$ python3 -q
>>> import numpy as np
>>> np.set_printoptions(suppress=True, linewidth=160)
>>> rnd = lambda a: np.round(a, 3) + 0
>>> arr = np.loadtxt("run3.csv", delimiter=",")
>>> print(rnd(arr))
[[-6.842 -6.285 -3.7  ]
 [-2.191 -9.426  2.522]
 [ 7.358  4.373  5.171]
 [-0.112  8.899 -4.561]
 [-5.158 -8.52  -0.898]
 [-5.335  4.112 -7.391]
 [ 3.196  9.359 -1.483]
 [ 4.48   8.94   0.01 ]
 [ 5.796 -3.305  7.449]
 [-7.45  -2.685 -6.107]
 [-7.451 -3.205 -5.849]
 [-0.535 -9.135  4.032]
 [-3.415  6.584 -6.707]
 [ 5.754 -3.383  7.446]
 [ 0.338 -8.8    4.738]
 [-5.738 -8.004 -1.736]
 [ 7.074  0.011  7.068]
 [-2.173 -9.425  2.54 ]
 [-7.147 -0.32  -6.987]
 [ 7.289  1.044  6.767]
 [ 7.37   1.613  6.563]
 [-1.432  8.205 -5.535]
 [ 5.19  -4.344  7.362]
 [-7.282 -1.008 -6.779]
 [-6.631 -6.737 -3.263]
 [ 5.676 -3.528  7.439]
 [ 7.448  2.642  6.127]
 [ 4.246 -5.653  7.072]
 [ 7.32   4.614  5.013]
 [ 5.543  8.197  1.445]
 [-3.421 -9.315  1.237]
 [-7.453 -3.119 -5.893]
 [-2.342 -9.428  2.372]
 [ 6.997 -0.283  7.139]
 [ 0.651  9.17  -3.935]
 [ 2.371 -7.531  6.137]
 [-5.76  -7.981 -1.769]
 [-5.512 -8.226 -1.399]
 [ 1.753  9.395 -2.944]
 [-7.447 -2.595 -6.149]]
>>> C = arr[[16, 14]].astype(float)
>>> for _ in range(7):
...     z = np.linalg.norm(arr[:, None] - C, axis=-1).argmin(axis=1)
...     C = np.array([arr[z == j].mean(axis=0) for j in range(2)])
... 
>>> print(z)
[1 1 0 0 1 1 0 0 0 1 1 1 0 0 1 1 0 1 1 0 0 0 0 1 1 0 0 0 0 0 1 1 1 0 0 1 1 1 0 1]
>>> print(np.abs(C[1] - C[0]).argmax())
0
>>> U, s, Vt = np.linalg.svd(arr)
>>> print(rnd(s))
[46.501 42.868  0.   ]
>>> print(np.argmax(s[:-1] / (s[1:] + 1e-6)) + 1)
2
>>> Y = U[:, :2] @ np.diag(s[:2]) @ Vt[:2]
>>> print(rnd(np.abs(arr - Y).max()))
0.0
>>> print(rnd(np.linalg.norm(arr - Y) / np.linalg.norm(arr)))
0.0
>>> print(np.linalg.matrix_rank(arr, rtol=0.05))
2
>>> print(rnd(np.linalg.norm(arr - Y, 2)), rnd(s[2]))
0.0 0.0
>>> print(np.linalg.matrix_rank(Y))
2
>>> Y = arr / np.sqrt((arr ** 2).mean(axis=1, keepdims=True))
>>> print(rnd(np.linalg.norm(Y, axis=1)))
[1.732 1.732 1.732 1.732 1.732 1.732 1.732 1.732 1.732 1.732 1.732 1.732 1.732 1.732 1.732 1.732 1.732 1.732 1.732 1.732 1.732 1.732 1.732 1.732 1.732 1.732
 1.732 1.732 1.732 1.732 1.732 1.732 1.732 1.732 1.732 1.732 1.732 1.732 1.732 1.732]
>>> Ac = arr - arr.mean(axis=1)
Traceback (most recent call last):
  File "<python-input-20>", line 1, in <module>
    Ac = arr - arr.mean(axis=1)
         ~~~~^~~~~~~~~~~~~~~~~~
ValueError: operands could not be broadcast together with shapes (40,3) (40,) 
>>> Ac = arr - arr.mean(axis=0)
>>> U, s, Vt = np.linalg.svd(Ac, full_matrices=False)
>>> print(rnd(s ** 2 / (s ** 2).sum()))
[0.551 0.449 0.   ]
>>> print(rnd((s ** 2).sum() ** 2 / (s ** 4).sum()))
1.979
>>> W0 = np.loadtxt("case15.csv", delimiter=",")
>>> print(W0)
[[1.    0.9   0.81  0.729 0.656 0.59  0.531 0.478 0.43  0.387 0.349 0.314]
 [0.9   1.    0.9   0.81  0.729 0.656 0.59  0.531 0.478 0.43  0.387 0.349]
 [0.81  0.9   1.    0.9   0.81  0.729 0.656 0.59  0.531 0.478 0.43  0.387]
 [0.729 0.81  0.9   1.    0.9   0.81  0.729 0.656 0.59  0.531 0.478 0.43 ]
 [0.656 0.729 0.81  0.9   1.    0.9   0.81  0.729 0.656 0.59  0.531 0.478]
 [0.59  0.656 0.729 0.81  0.9   1.    0.9   0.81  0.729 0.656 0.59  0.531]
 [0.531 0.59  0.656 0.729 0.81  0.9   1.    0.9   0.81  0.729 0.656 0.59 ]
 [0.478 0.531 0.59  0.656 0.729 0.81  0.9   1.    0.9   0.81  0.729 0.656]
 [0.43  0.478 0.531 0.59  0.656 0.729 0.81  0.9   1.    0.9   0.81  0.729]
 [0.387 0.43  0.478 0.531 0.59  0.656 0.729 0.81  0.9   1.    0.9   0.81 ]
 [0.349 0.387 0.43  0.478 0.531 0.59  0.656 0.729 0.81  0.9   1.    0.9  ]
 [0.314 0.349 0.387 0.43  0.478 0.531 0.59  0.656 0.729 0.81  0.9   1.   ]]
>>> # symmetric, so the eigenvalues are real
>>> x0 = np.ones(12)
>>> for _ in range(3):
...     x0 = W0 @ x0
...     x0 /= np.linalg.norm(x0)
...     print(round(x0 @ W0 @ x0, 3))
... 
8.283
8.283
8.283
>>> print(rnd(x0))
[0.248 0.269 0.287 0.3   0.309 0.313 0.313 0.309 0.3   0.287 0.269 0.248]
>>> print(rnd(np.linalg.eigvalsh(W0)[-1]))
8.283
>>> Lm = np.linalg.cholesky(W0)
>>> print(rnd(Lm))
[[1.    0.    0.    0.    0.    0.    0.    0.    0.    0.    0.    0.   ]
 [0.9   0.436 0.    0.    0.    0.    0.    0.    0.    0.    0.    0.   ]
 [0.81  0.392 0.436 0.    0.    0.    0.    0.    0.    0.    0.    0.   ]
 [0.729 0.353 0.392 0.436 0.    0.    0.    0.    0.    0.    0.    0.   ]
 [0.656 0.318 0.353 0.392 0.436 0.    0.    0.    0.    0.    0.    0.   ]
 [0.59  0.287 0.318 0.353 0.392 0.436 0.    0.    0.    0.    0.    0.   ]
 [0.531 0.257 0.287 0.318 0.353 0.392 0.436 0.    0.    0.    0.    0.   ]
 [0.478 0.231 0.257 0.287 0.318 0.353 0.392 0.436 0.    0.    0.    0.   ]
 [0.43  0.209 0.231 0.257 0.287 0.318 0.353 0.392 0.436 0.    0.    0.   ]
 [0.387 0.187 0.209 0.231 0.257 0.287 0.318 0.353 0.392 0.436 0.    0.   ]
 [0.349 0.167 0.187 0.209 0.231 0.257 0.287 0.318 0.353 0.392 0.436 0.   ]
 [0.314 0.152 0.167 0.187 0.209 0.231 0.257 0.287 0.318 0.353 0.392 0.436]]
>>> print(rnd(Lm @ Lm.T))
[[1.    0.9   0.81  0.729 0.656 0.59  0.531 0.478 0.43  0.387 0.349 0.314]
 [0.9   1.    0.9   0.81  0.729 0.656 0.59  0.531 0.478 0.43  0.387 0.349]
 [0.81  0.9   1.    0.9   0.81  0.729 0.656 0.59  0.531 0.478 0.43  0.387]
 [0.729 0.81  0.9   1.    0.9   0.81  0.729 0.656 0.59  0.531 0.478 0.43 ]
 [0.656 0.729 0.81  0.9   1.    0.9   0.81  0.729 0.656 0.59  0.531 0.478]
 [0.59  0.656 0.729 0.81  0.9   1.    0.9   0.81  0.729 0.656 0.59  0.531]
 [0.531 0.59  0.656 0.729 0.81  0.9   1.    0.9   0.81  0.729 0.656 0.59 ]
 [0.478 0.531 0.59  0.656 0.729 0.81  0.9   1.    0.9   0.81  0.729 0.656]
 [0.43  0.478 0.531 0.59  0.656 0.729 0.81  0.9   1.    0.9   0.81  0.729]
 [0.387 0.43  0.478 0.531 0.59  0.656 0.729 0.81  0.9   1.    0.9   0.81 ]
 [0.349 0.387 0.43  0.478 0.531 0.59  0.656 0.729 0.81  0.9   1.    0.9  ]
 [0.314 0.349 0.387 0.43  0.478 0.531 0.59  0.656 0.729 0.81  0.9   1.   ]]
>>> print(W0 / np.sqrt(np.outer(np.diag(W0), np.diag(W0))))
[[1.    0.9   0.81  0.729 0.656 0.59  0.531 0.478 0.43  0.387 0.349 0.314]
 [0.9   1.    0.9   0.81  0.729 0.656 0.59  0.531 0.478 0.43  0.387 0.349]
 [0.81  0.9   1.    0.9   0.81  0.729 0.656 0.59  0.531 0.478 0.43  0.387]
 [0.729 0.81  0.9   1.    0.9   0.81  0.729 0.656 0.59  0.531 0.478 0.43 ]
 [0.656 0.729 0.81  0.9   1.    0.9   0.81  0.729 0.656 0.59  0.531 0.478]
 [0.59  0.656 0.729 0.81  0.9   1.    0.9   0.81  0.729 0.656 0.59  0.531]
 [0.531 0.59  0.656 0.729 0.81  0.9   1.    0.9   0.81  0.729 0.656 0.59 ]
 [0.478 0.531 0.59  0.656 0.729 0.81  0.9   1.    0.9   0.81  0.729 0.656]
 [0.43  0.478 0.531 0.59  0.656 0.729 0.81  0.9   1.    0.9   0.81  0.729]
 [0.387 0.43  0.478 0.531 0.59  0.656 0.729 0.81  0.9   1.    0.9   0.81 ]
 [0.349 0.387 0.43  0.478 0.531 0.59  0.656 0.729 0.81  0.9   1.    0.9  ]
 [0.314 0.349 0.387 0.43  0.478 0.531 0.59  0.656 0.729 0.81  0.9   1.   ]]
>>> print(np.linalg.eigvalsh(W0).min() > 0)
True
